$ ipython --no-banner

In [1]: import numpy as np

In [2]: from numpy import linalg as LA

In [3]: np.set_printoptions(suppress=True, linewidth=160)

In [4]: A = np.load("case2.npy")

In [5]: A.round(1)
Out[5]: 
array([[0.1, 0.1, 0.1, 0.2, 0.1],
       [0.1, 0.1, 0.1, 0.2, 0.1],
       [0.1, 0.1, 0.1, 0.2, 0.1],
       [0.2, 0.2, 0.2, 0.6, 0.2],
       [0.1, 0.1, 0.1, 0.2, 0.1]])

In [6]: # columns 0 and 1 are equal

In [7]: evals, evecs = LA.eigh(A)

In [8]: vec = np.array([-1, -2, -1, -1, -2])

In [9]: round(vec @ A @ vec, 1)
Out[9]: np.float64(7.4)

In [10]: round(np.abs(A).sum(axis=1).max(), 1), round(np.abs(evals).max(), 1)
Out[10]: (np.float64(1.6), np.float64(1.0))

In [11]: np.round(evecs * np.abs(evals) @ evecs.T, 1)
Out[11]: 
array([[0.1, 0.1, 0.1, 0.2, 0.1],
       [0.1, 0.1, 0.1, 0.2, 0.1],
       [0.1, 0.1, 0.1, 0.2, 0.1],
       [0.2, 0.2, 0.2, 0.6, 0.2],
       [0.1, 0.1, 0.1, 0.2, 0.1]])

In [12]: np.round(LA.eigvalsh(A[1:, 1:]), 1) + 0
Out[12]: array([0. , 0. , 0. , 0.9])

In [13]: data = np.array([[1, 0, 0, 0], [5, 1, 0, 0], [0, -4, 1, 0], [4, 0, 5, 1]])

In [14]: # triangular

In [15]: LA.matrix_rank(data - data[0, 0] * np.eye(4))
Out[15]: np.int64(3)

In [16]: print(LA.matrix_power(data - np.diag(np.diag(data)), 4))
[[0 0 0 0]
 [0 0 0 0]
 [0 0 0 0]
 [0 0 0 0]]

In [17]: print(np.round(np.sort(LA.eigvals(data)), 1))
[1. 1. 1. 1.]

In [18]: round(float(np.abs(A).max()), 1)
Out[18]: 0.6

In [19]: np.round(A.sum(axis=0), 1)
Out[19]: array([0.7, 0.7, 0.7, 1.6, 0.7])

In [20]: print([round(float(x), 1) for x in LA.svd(A, compute_uv=False)[:3]])
[1.0, 0.0, 0.0]

In [21]: print(LA.cond(A) > 100)
True

In [22]: np.argsort(-LA.norm(A, axis=0).round(6), kind="stable")[:3]
Out[22]: array([3, 0, 1])

In [23]: m1 = np.loadtxt("m.csv", delimiter=",")

In [24]: m1
Out[24]: 
array([[ -9.4,  35. ,  22.3, -17.8],
       [ -9.7,  34.1,  23.9, -19. ],
       [ -3.8,  -2.1, -23.2,  25.6],
       [ -2.8,  -1.1, -22.6,  23.3],
       [-10.7,  34.3,  21.2, -20.2],
       [-10.7,  32.6,  21.5, -21.2],
       [ -9.8,  33.8,  21.5, -20.3],
       [-11.4,  33.8,  21.2, -18.5],
       [-10.6,  35.4,  21.6, -17.7],
       [ -9. ,  33.8,  20.9, -20.1],
       [ -8.8,  33.1,  22.5, -19. ],
       [ -3.5,  -1.7, -21.9,  22.4],
       [ -3.3,  -2.7, -21.6,  24.4],
       [ -9.9,  33.5,  22.3, -18.6],
       [-10.1,  34.7,  20.3, -19. ],
       [ -3.2,  -0.9, -22.1,  22.3],
       [ -3.3,  -0.8, -22.2,  24. ],
       [ -9.2,  33.3,  21. , -19.5],
       [-10.4,  34.1,  21.5, -20.7]])

In [25]: gram = np.cov(m1, rowvar=False)

In [26]: gram.round(1)
Out[26]: 
array([[  10.5,  -54. ,  -66.6,   65.3],
       [ -54. ,  288.2,  355.8, -348.2],
       [ -66.6,  355.8,  440.9, -431. ],
       [  65.3, -348.2, -431. ,  423.3]])

In [27]: np.round(m1.std(axis=0), 1)
Out[27]: array([ 3.2, 16.5, 20.4, 20. ])

In [28]: left, sv, Vh = LA.svd(gram)

In [29]: np.argmax(sv[:-1] / (sv[1:] + 1e-6)) + 1
Out[29]: np.int64(1)

In [30]: sv.round(1)
Out[30]: array([1160.7,    1.2,    0.7,    0.4])

In [31]: Y = left[:, :1] @ np.diag(sv[:1]) @ Vh[:1]

In [32]: np.round(np.abs(gram - Y).max(), 1)
Out[32]: np.float64(0.7)

In [33]: print(LA.matrix_rank(gram, rtol=0.05))
1

In [34]: print(round(LA.norm(gram - Y) / LA.norm(gram), 1))
0.0

In [35]: vec = np.array([3, 2, 1, 3])

In [36]: y = m1 @ vec

In [37]: print(y.round(1))
[10.7  6.  38.  36.7 -2.9 -9.  -1.2 -0.9  7.5  1.2  5.3 31.4 36.3  3.8  2.4 33.4 38.3  1.5 -3.6]

In [38]: np.round(LA.solve(m1.T @ m1, m1.T @ y), 1)
Out[38]: array([3., 2., 1., 3.])

In [39]: rng = np.random.default_rng(849723)

In [40]: y = y + 0.1 * rng.normal(size=19)

In [41]: y.round(1)
Out[41]: array([10.6,  5.9, 38.1, 36.7, -2.7, -9. , -1.5, -0.8,  7.3,  1.4,  5.3, 31.6, 36.4,  3.8,  2.4, 33.4, 38.4,  1.5, -3.6])

In [42]: b, *_ = LA.lstsq(m1, y)

In [43]: [round(float(LA.norm(LA.solve(m1.T @ m1 + lam * np.eye(4), m1.T @ y))), 2) for lam in (0, 1, 10, 100)]
Out[43]: [4.75, 4.4, 2.92, 1.53]

In [44]: np.round(LA.norm(y - m1 @ b), 1)
Out[44]: np.float64(0.4)

In [45]: D = LA.norm(m1[:, None] - m1[None], axis=-1)

In [46]: LA.matrix_rank(D ** 2)
Out[46]: np.int64(6)

In [47]: (D + 1e9 * np.eye(19)).round(6).argmin(axis=1)
Out[47]: array([ 8, 13, 12, 16, 18, 18, 18, 13,  0, 17, 13, 15, 16, 10,  4, 11,  3,  9,  4])

In [48]: D[13].round(6).argsort(kind="stable")[:4]
Out[48]: array([13, 10, 17,  1])

In [49]: print(np.unravel_index(D.round(6).argmax(), D.shape))
(np.int64(1), np.int64(2))

In [50]: np.round(LA.norm(m1 - m1.mean(axis=0), axis=1), 1)
Out[50]: array([22.5, 23.8, 50.8, 48.6, 23. , 23. , 22.9, 21.8, 22.4, 22.4, 22.3, 47.9, 49.4, 22.2, 21.9, 47.6, 48.6, 21.8, 23.4])

In [51]: round(LA.norm(m1, 2) / LA.norm(m1), 1)
Out[51]: np.float64(0.9)

In [52]: np.round(np.abs(LA.svd(m1)[2][-1]), 1)
Out[52]: array([0.9, 0.4, 0.2, 0.1])

In [53]: np.argsort(-LA.norm(m1, axis=0).round(6), kind="stable")[:3]
Out[53]: array([1, 2, 3])

In [54]: K = np.array([[4.0, 3.0, 3.0, 0.0, 3.0],
    ...:     [3.0, 4.0, 3.0, 0.0, 3.0],
    ...:     [3.0, 3.0, 4.0, 0.0, 3.0],
    ...:     [0.0, 0.0, 0.0, 4.0, 0.0],
    ...:     [3.0, 3.0, 3.0, 0.0, 4.0]])

In [55]: K
Out[55]: 
array([[4., 3., 3., 0., 3.],
       [3., 4., 3., 0., 3.],
       [3., 3., 4., 0., 3.],
       [0., 0., 0., 4., 0.],
       [3., 3., 3., 0., 4.]])

In [56]: T = np.stack([K, -1 * K, K[::-1]])

In [57]: np.round(LA.norm(T, axis=(1, 2)), 1)
Out[57]: array([13.7, 13.7, 13.7])

In [58]: np.einsum("bij,cij->bc", T, T)
Out[58]: 
array([[ 188., -188.,  127.],
       [-188.,  188., -127.],
       [ 127., -127.,  188.]])

In [59]: LA.matrix_rank(T.reshape(3, -1))
Out[59]: np.int64(2)

In [60]: T.shape
Out[60]: (3, 5, 5)

In [61]: T.sum(axis=0)
Out[61]: 
array([[3., 3., 3., 0., 4.],
       [0., 0., 0., 4., 0.],
       [3., 3., 4., 0., 3.],
       [3., 4., 3., 0., 3.],
       [4., 3., 3., 0., 3.]])

In [62]: evals, evecs = LA.eig(K)

In [63]: evals.round(1)
Out[63]: array([ 1., 13.,  1.,  1.,  4.])

In [64]: np.round(np.sort(LA.eigvals(K.T)), 1)
Out[64]: array([ 1.,  1.,  1.,  4., 13.])

In [65]: print(np.round(np.sort(LA.eigvals(LA.inv(K))), 1))
[0.1 0.2 1.  1.  1. ]

In [66]: K @ K
Out[66]: 
array([[43., 42., 42.,  0., 42.],
       [42., 43., 42.,  0., 42.],
       [42., 42., 43.,  0., 42.],
       [ 0.,  0.,  0., 16.,  0.],
       [42., 42., 42.,  0., 43.]])

In [67]: Y = np.array([[-3, 1], [0, 0]])

In [68]: J = np.triu(Y, 1)

In [69]: J
Out[69]: 
array([[0, 1],
       [0, 0]])

In [70]: LA.matrix_rank(J, rtol=0.1)
Out[70]: np.int64(1)

In [71]: [round(float(x), 1) for x in LA.svd(J, compute_uv=False)[:3]]
Out[71]: [1.0, 0.0]

In [72]: print(np.argsort(-LA.norm(J, axis=0).round(6), kind="stable")[:3])
[1 0]

In [73]: left, sv, Vh = LA.svd(K, full_matrices=False)

In [74]: np.abs(Vh[0])
Out[74]: array([0.5, 0.5, 0.5, 0. , 0.5])

In [75]: np.abs(left[:, 0]).round(6).argmax()
Out[75]: np.int64(0)

In [76]: left.shape, sv.shape, Vh.shape
Out[76]: ((5, 5), (5,), (5, 5))

In [77]: print(np.round(left.T @ left, 1) + 0)
[[1. 0. 0. 0. 0.]
 [0. 1. 0. 0. 0.]
 [0. 0. 1. 0. 0.]
 [0. 0. 0. 1. 0.]
 [0. 0. 0. 0. 1.]]

In [78]: np.allclose(left * sv @ Vh, K)
Out[78]: True

In [79]: M = np.array([[0.3, -2.0, -1.0, -0.8],
    ...:     [0.8, -0.6, -0.3, -1.5],
    ...:     [-0.2, -0.2, 1.1, -0.7],
    ...:     [-1.9, 1.7, 1.2, -1.4]])

In [80]: M
Out[80]: 
array([[ 0.3, -2. , -1. , -0.8],
       [ 0.8, -0.6, -0.3, -1.5],
       [-0.2, -0.2,  1.1, -0.7],
       [-1.9,  1.7,  1.2, -1.4]])

In [81]: vec = np.array([0, 3, 0, 7])

In [82]: y = M @ vec

In [83]: b, lr = np.zeros(4), 1 / LA.norm(M, 2) ** 2

In [84]: for i in range(20):
    ...:     b -= lr * M.T @ (M @ b - y)
    ...:     if i % 5 == 0: print(i, round(LA.norm(M @ b - y), 1))
    ...: 
0 10.2
5 0.6
10 0.1
15 0.1

In [85]: print(b.round(1) + 0)
[0. 3. 0. 7.]

In [86]: round(float(LA.cond(M)), 1)
Out[86]: 4.0

In [87]: Y = np.array([[5, 1, -5], [-9, -4, -8], [-8, 9, 6], [3, 7, 6]])

In [88]: np.vstack([M, Y.T]).shape
Out[88]: (7, 4)

In [89]: F = np.loadtxt("x.csv", delimiter=",")

In [90]: F
Out[90]: 
array([[ 0.6, -0.4, -0.6],
       [-0.1, -0.4,  0.4],
       [ 0.8,  0.9, -1. ],
       [ 0.2,  1. , -0.9],
       [-0.8,  0. ,  0.9],
       [-0.6, -0.6,  0.9],
       [ 0.4,  0. , -0.6],
       [ 0.4,  0.8, -0.9],
       [ 1. ,  1. , -1. ],
       [-1. , -1. ,  1. ],
       [-0.9, -0.2,  1. ],
       [-0.7, -0.9,  1. ]])

In [91]: Xc = (F - F.mean(axis=0)) / F.std(axis=0)

In [92]: np.round(Xc.std(axis=0), 1)
Out[92]: array([1., 1., 1.])

In [93]: b = LA.lstsq(np.delete(Xc, 1, axis=1), Xc[:, 1])[0]

In [94]: print(np.abs(b).argmax())
1

In [95]: b.round(1)
Out[95]: array([-0.6, -1.4])

In [96]: feats = np.load("block7.npy")

In [97]: print(feats)
[[-2.  0.  0.]
 [ 0. -2. -3.]
 [ 0. -3. -2.]]

In [98]: # symmetric

In [99]: evals, evecs = LA.eigh(feats)

In [100]: vec = np.array([6, 1, 2])

In [101]: np.round(vec @ feats @ vec / (vec @ vec), 1), evals[0], round(evals[-1], 1)
Out[101]: (np.float64(-2.3), np.float64(-5.0), np.float64(1.0))

In [102]: np.abs(feats).sum(axis=1).max(), np.abs(evals).max()
Out[102]: (np.float64(5.0), np.float64(5.0))

In [103]: print(np.round(LA.eigvalsh(feats[1:, 1:]), 1))
[-5.  1.]

In [104]: vec @ feats @ vec
Out[104]: np.float64(-94.0)
